% ipython --no-banner

In [1]: import numpy as np

In [2]: np.set_printoptions(suppress=True, linewidth=200)

In [3]: K = np.load("case4.npy")

In [4]: print(K)
[[0 0 1 0 0 0 0 0 0]
 [0 0 0 0 0 0 0 0 1]
 [0 0 0 0 0 1 0 0 0]
 [0 0 0 0 1 0 0 0 0]
 [0 0 0 0 0 0 1 0 0]
 [0 1 0 0 0 0 0 0 0]
 [1 0 0 0 0 0 0 0 0]
 [0 0 0 1 0 0 0 0 0]
 [0 0 0 0 0 0 0 1 0]]

In [5]: # columns are unit length and at right angles

In [6]: print((K - K.T) / 2)
[[ 0.   0.   0.5  0.   0.   0.  -0.5  0.   0. ]
 [ 0.   0.   0.   0.   0.  -0.5  0.   0.   0.5]
 [-0.5  0.   0.   0.   0.   0.5  0.   0.   0. ]
 [ 0.   0.   0.   0.   0.5  0.   0.  -0.5  0. ]
 [ 0.   0.   0.  -0.5  0.   0.   0.5  0.   0. ]
 [ 0.   0.5 -0.5  0.   0.   0.   0.   0.   0. ]
 [ 0.5  0.   0.   0.  -0.5  0.   0.   0.   0. ]
 [ 0.   0.   0.   0.5  0.   0.   0.   0.  -0.5]
 [ 0.  -0.5  0.   0.   0.   0.   0.   0.5  0. ]]

In [7]: print(np.allclose(K, K.T))
False

In [8]: print(K @ K)
[[0 0 0 0 0 1 0 0 0]
 [0 0 0 0 0 0 0 1 0]
 [0 1 0 0 0 0 0 0 0]
 [0 0 0 0 0 0 1 0 0]
 [1 0 0 0 0 0 0 0 0]
 [0 0 0 0 0 0 0 0 1]
 [0 0 1 0 0 0 0 0 0]
 [0 0 0 0 1 0 0 0 0]
 [0 0 0 1 0 0 0 0 0]]

In [9]: np.linalg.determinant(K)
Traceback (most recent call last):
  Cell In[9], line 1
    np.linalg.determinant(K)
AttributeError: module 'numpy.linalg' has no attribute 'determinant'


In [10]: print(np.trace(K))
0

In [11]: print(round(float(np.linalg.det(K)), 1))
1.0

In [12]: x = np.array([0, -2, -1, 1, -1, 0, -1, 0, 1])

In [13]: print(np.round(np.linalg.norm(x), 1), np.round(np.linalg.norm(K @ x), 1))
3.0 3.0

In [14]: print(np.round(np.linalg.det(K), 1))
1.0

In [15]: print(9 - np.linalg.matrix_rank(K - np.eye(9), tol=1e-8))
1

In [16]: print(np.round(np.sort(np.abs(np.degrees(np.angle(np.linalg.eigvals(K))))), 1))
[  0.  40.  40.  80.  80. 120. 120. 160. 160.]

In [17]: rng = np.random.default_rng(38624)

In [18]: lab = rng.permutation(9)

In [19]: print(lab)
[0 4 8 7 3 5 6 1 2]

In [20]: out = K[lab][:, lab]

In [21]: print(out)
[[0 0 0 0 0 0 0 0 1]
 [0 0 0 0 0 0 1 0 0]
 [0 0 0 1 0 0 0 0 0]
 [0 0 0 0 1 0 0 0 0]
 [0 1 0 0 0 0 0 0 0]
 [0 0 0 0 0 0 0 1 0]
 [1 0 0 0 0 0 0 0 0]
 [0 0 1 0 0 0 0 0 0]
 [0 0 0 0 0 1 0 0 0]]

In [22]: print(np.round(np.sort(np.abs(np.linalg.eigvals(out))), 1))
[1. 1. 1. 1. 1. 1. 1. 1. 1.]

In [23]: W0 = np.load("a.npy")

In [24]: print(W0)
[[ 1.  2.  0.  0.  0.  0.  0.  0.  0.  0.]
 [ 2.  1.  2.  0.  0.  0.  0.  0.  0.  0.]
 [ 0.  2. -1.  2.  0.  0.  0.  0.  0.  0.]
 [ 0.  0.  2. -2.  2.  0.  0.  0.  0.  0.]
 [ 0.  0.  0.  2.  2.  2.  0.  0.  0.  0.]
 [ 0.  0.  0.  0.  2. -2.  2.  0.  0.  0.]
 [ 0.  0.  0.  0.  0.  2. -1.  2.  0.  0.]
 [ 0.  0.  0.  0.  0.  0.  2.  0.  2.  0.]
 [ 0.  0.  0.  0.  0.  0.  0.  2.  2.  2.]
 [ 0.  0.  0.  0.  0.  0.  0.  0.  2.  0.]]

In [25]: # symmetric

In [26]: out = np.linalg.inv(W0)

In [27]: print(np.round(np.linalg.det(W0) * out, 1) + 0)
[[-1408.  -256.  1536.  1024.  -512.  -512.     0.   512.     0.  -512.]
 [ -256.   128.  -768.  -512.   256.   256.     0.  -256.     0.   256.]
 [ 1536.  -768. -1152.  -768.   384.   384.     0.  -384.     0.   384.]
 [ 1024.  -512.  -768.   128.   -64.   -64.     0.    64.     0.   -64.]
 [ -512.   256.   384.   -64.  -448.  -448.     0.   448.     0.  -448.]
 [ -512.   256.   384.   -64.  -448.   512.     0.  -512.     0.   512.]
 [    0.     0.     0.     0.     0.     0.     0.  -960.     0.   960.]
 [  512.  -256.  -384.    64.   448.  -512.  -960.    32.     0.   -32.]
 [    0.     0.     0.     0.     0.     0.     0.     0.     0.  -960.]
 [ -512.   256.   384.   -64.  -448.   512.   960.   -32.  -960.   992.]]

In [28]: print(np.round(np.linalg.det(W0) * np.linalg.det(out), 1))
1.0

In [29]: print((np.abs(out) > 1e-9).astype(int))
[[1 1 1 1 1 1 0 1 0 1]
 [1 1 1 1 1 1 0 1 0 1]
 [1 1 1 1 1 1 0 1 0 1]
 [1 1 1 1 1 1 0 1 0 1]
 [1 1 1 1 1 1 0 1 0 1]
 [1 1 1 1 1 1 0 1 0 1]
 [0 0 0 0 0 0 0 1 0 1]
 [1 1 1 1 1 1 1 1 0 1]
 [0 0 0 0 0 0 0 0 0 1]
 [1 1 1 1 1 1 1 1 1 1]]

In [30]: print(np.round(np.linalg.inv(out), 1) + 0)
[[ 1.  2.  0.  0.  0.  0.  0.  0.  0.  0.]
 [ 2.  1.  2.  0.  0.  0.  0.  0.  0.  0.]
 [ 0.  2. -1.  2.  0.  0.  0.  0.  0.  0.]
 [ 0.  0.  2. -2.  2.  0.  0.  0.  0.  0.]
 [ 0.  0.  0.  2.  2.  2.  0.  0.  0.  0.]
 [ 0.  0.  0.  0.  2. -2.  2.  0.  0.  0.]
 [ 0.  0.  0.  0.  0.  2. -1.  2.  0.  0.]
 [ 0.  0.  0.  0.  0.  0.  2.  0.  2.  0.]
 [ 0.  0.  0.  0.  0.  0.  0.  2.  2.  2.]
 [ 0.  0.  0.  0.  0.  0.  0.  0.  2.  0.]]

In [31]: print(np.allclose(out, W0.T))
False

In [32]: print(np.round(np.linalg.slogdet(W0)[0], 1))
-1.0

In [33]: print(np.round(W0 @ out, 1) + 0)
[[1. 0. 0. 0. 0. 0. 0. 0. 0. 0.]
 [0. 1. 0. 0. 0. 0. 0. 0. 0. 0.]
 [0. 0. 1. 0. 0. 0. 0. 0. 0. 0.]
 [0. 0. 0. 1. 0. 0. 0. 0. 0. 0.]
 [0. 0. 0. 0. 1. 0. 0. 0. 0. 0.]
 [0. 0. 0. 0. 0. 1. 0. 0. 0. 0.]
 [0. 0. 0. 0. 0. 0. 1. 0. 0. 0.]
 [0. 0. 0. 0. 0. 0. 0. 1. 0. 0.]
 [0. 0. 0. 0. 0. 0. 0. 0. 1. 0.]
 [0. 0. 0. 0. 0. 0. 0. 0. 0. 1.]]

In [34]: print(round(float(np.linalg.cond(W0)), 1))
9.2

In [35]: out = K / np.sqrt((K ** 2).mean(axis=1, keepdims=True))

In [36]: print(np.linalg.matrix_rank(K - K.mean(axis=1, keepdims=True)))
8

In [37]: print(np.round(np.linalg.norm(out, axis=1), 1))
[3. 3. 3. 3. 3. 3. 3. 3. 3.]

In [38]: print(np.linalg.matrix_rank(out) == np.linalg.matrix_rank(K))
True

In [39]: data = np.load("layer8.npy")

In [40]: print(data)
[[ 5  6  7]
 [ 8  9 10]
 [11 12 13]
 [14 15 16]
 [17 18 19]
 [20 21 22]
 [23 24 25]
 [26 27 28]]

In [41]: # null space of dimension 1

In [42]: print([round(float(x), 1) for x in np.linalg.svd(data, compute_uv=False)[:3]])
[87.6, 1.5, 0.0]

In [43]: print(round(float(np.linalg.norm(data, 2) / np.linalg.norm(data)), 1))
1.0

In [44]: print(np.argsort(-np.linalg.norm(data, axis=0).round(6), kind="stable")[:3])
[2 1 0]

In [45]: Z = 10 * np.array([[0.4, 0.2, 0.5, -0.1, 0.5, -0.7, 0.0, 0.5],
    ...:     [0.0, -0.5, -0.9, -0.4, 1.4, 0.4, 0.0, -1.6],
    ...:     [-0.3, -2.0, -1.7, 0.3, -1.4, -0.3, -0.9, -0.6]])

In [46]: lab = rng.integers(0, 3, 27)

In [47]: J = Z[lab] + rng.normal(size=(27, 8))

In [48]: print(J.round(1) + 0)
[[ -1.  -19.1 -18.6   2.9 -13.7  -4.8 -10.1  -7.5]
 [ -3.4 -19.5 -17.7   2.4 -12.5  -3.2  -8.5  -6.5]
 [ -0.9  -3.   -7.9  -6.   12.6   2.6  -0.6 -15.5]
 [  1.   -6.2  -9.1  -3.5  14.1   1.8   0.2 -15.6]
 [  0.8  -4.3  -7.9  -4.6  14.5   4.1  -0.8 -16.6]
 [ -3.  -21.4 -16.1   4.8 -13.6  -2.2  -9.2  -6.2]
 [  3.4   5.    4.9  -3.1   4.5  -6.9  -1.5   7.1]
 [  3.8   0.1   5.1  -0.2   6.   -7.3   0.4   3.2]
 [  4.3   2.1   6.8   0.1   5.7  -6.3  -0.6   6.5]
 [ -0.8 -19.2 -17.2   3.5 -13.1  -2.3  -9.5  -7.9]
 [  0.   -4.6  -6.9  -4.6  12.8   3.9   1.1 -16.2]
 [  3.2   2.7   4.5   0.7   4.3  -6.6  -1.    3.2]
 [  0.1  -5.1  -8.   -3.6  13.5   4.   -0.3 -16.9]
 [ -2.7 -20.  -17.2   3.7 -13.3  -3.2  -8.5  -5. ]
 [  0.8  -5.9  -9.7  -3.7  15.9   4.3  -0.1 -16.5]
 [  2.2   1.6   6.6   0.    3.6  -9.1  -0.3   3.4]
 [ -1.9  -3.6  -9.1  -3.5  14.7   3.5   0.1 -13.9]
 [ -3.2 -20.3 -16.9   3.4 -14.4  -2.9 -10.1  -5.5]
 [ -3.4 -19.6 -15.6   1.1 -12.5  -4.   -9.1  -5.8]
 [ -3.1 -19.7 -16.9   3.5 -14.1  -2.9  -8.6  -6.1]
 [  2.1  -5.   -9.2  -5.8  13.1   4.9  -0.5 -17. ]
 [ -1.6 -20.1 -16.2   1.8 -13.4  -2.7  -8.8  -5.8]
 [ -2.4 -20.2 -18.6   3.3 -14.8  -4.3  -8.8  -5.6]
 [  0.5  -4.7  -9.   -4.2  13.4   4.7   1.6 -17.2]
 [ -2.5 -21.3 -16.9   3.7 -12.4  -1.7  -7.8  -6.1]
 [  4.7   2.    4.4  -2.1   5.9  -5.2  -0.3   6.5]
 [  1.5  -4.1  -9.6  -5.1  13.4   3.   -0.9 -14.9]]

In [49]: D = np.linalg.norm(J[:, None] - J[None], axis=-1)

In [50]: print((D + 1e9 * np.eye(27)).round(6).argmin(axis=1))
[ 9 19 10 12 12 24 25 11 25  0 12  7  4 19  4 11  2 19 21 13  4 19 13 12  5  8  4]

In [51]: M = np.loadtxt("arr.csv", delimiter=",")

In [52]: print(M)
[[0. 0. 0. 0. 0. 0. 0.]
 [0. 0. 0. 1. 0. 0. 0.]
 [0. 0. 0. 0. 0. 1. 0.]
 [0. 1. 0. 0. 1. 1. 0.]
 [0. 0. 0. 1. 0. 0. 0.]
 [0. 0. 1. 1. 0. 0. 1.]
 [0. 0. 0. 0. 0. 1. 0.]]

In [53]: # column 4 repeats column 1

In [54]: print(M - M[0])
[[0. 0. 0. 0. 0. 0. 0.]
 [0. 0. 0. 1. 0. 0. 0.]
 [0. 0. 0. 0. 0. 1. 0.]
 [0. 1. 0. 0. 1. 1. 0.]
 [0. 0. 0. 1. 0. 0. 0.]
 [0. 0. 1. 1. 0. 0. 1.]
 [0. 0. 0. 0. 0. 1. 0.]]

In [55]: print(M.sum(axis=1))
[0. 1. 1. 3. 1. 3. 1.]

In [56]: print(np.diff(M, axis=0))
[[ 0.  0.  0.  1.  0.  0.  0.]
 [ 0.  0.  0. -1.  0.  1.  0.]
 [ 0.  1.  0.  0.  1.  0.  0.]
 [ 0. -1.  0.  1. -1. -1.  0.]
 [ 0.  0.  1.  0.  0.  0.  1.]
 [ 0.  0. -1. -1.  0.  1. -1.]]

In [57]: w, V = np.linalg.eigh(M)

In [58]: x = np.array([3, 1, 2, 2, 3, 0, 1])

In [59]: print(x @ M @ x)
16.0

In [60]: print(np.round(V * np.maximum(w, 0) @ V.T, 1) + 0)
[[0.  0.  0.  0.  0.  0.  0. ]
 [0.  0.3 0.  0.5 0.3 0.2 0. ]
 [0.  0.  0.3 0.2 0.  0.5 0.3]
 [0.  0.5 0.2 0.8 0.5 0.5 0.2]
 [0.  0.3 0.  0.5 0.3 0.2 0. ]
 [0.  0.2 0.5 0.5 0.2 0.8 0.5]
 [0.  0.  0.3 0.2 0.  0.5 0.3]]

In [61]: print(np.round(np.linalg.eigvalsh(M[1:, 1:]), 1) + 0)
[-2. -1.  0.  0.  1.  2.]

In [62]: feats = np.loadtxt("run11.csv", delimiter=",")

In [63]: print(feats)
[[ 3.  2.  2. -2. -2. -1. -1. -1. -1.]
 [ 2.  6.  4. -4. -4. -2. -2. -2. -2.]
 [ 2.  4.  6. -4. -4. -2. -2. -2. -2.]
 [-2. -4. -4.  6.  4.  2.  2.  2.  2.]
 [-2. -4. -4.  4.  6.  2.  2.  2.  2.]
 [-1. -2. -2.  2.  2.  3.  1.  1.  1.]
 [-1. -2. -2.  2.  2.  1.  3.  1.  1.]
 [-1. -2. -2.  2.  2.  1.  1.  3.  1.]
 [-1. -2. -2.  2.  2.  1.  1.  1.  3.]]

In [64]: # symmetric, so the eigenvalues are real

In [65]: out = np.array([[-1, 1],
    ...:     [2, 1],
    ...:     [2, -1],
    ...:     [2, -1],
    ...:     [-1, 2],
    ...:     [-1, 1],
    ...:     [0, 2],
    ...:     [-2, -2],
    ...:     [-1, 1]])

In [66]: print(np.einsum("ik,kj->ij", feats, out))
[[  7.  -1.]
 [ 22.  -4.]
 [ 22.  -8.]
 [-14.   4.]
 [-20.  10.]
 [-11.   5.]
 [ -9.   7.]
 [-13.  -1.]
 [-11.   5.]]

In [67]: print(np.einsum("ik,kj->ji", feats, out))
[[  7.  22.  22. -14. -20. -11.  -9. -13. -11.]
 [ -1.  -4.  -8.   4.  10.   5.   7.  -1.   5.]]

In [68]: print(np.vstack([feats, out.T]).shape)
(11, 9)
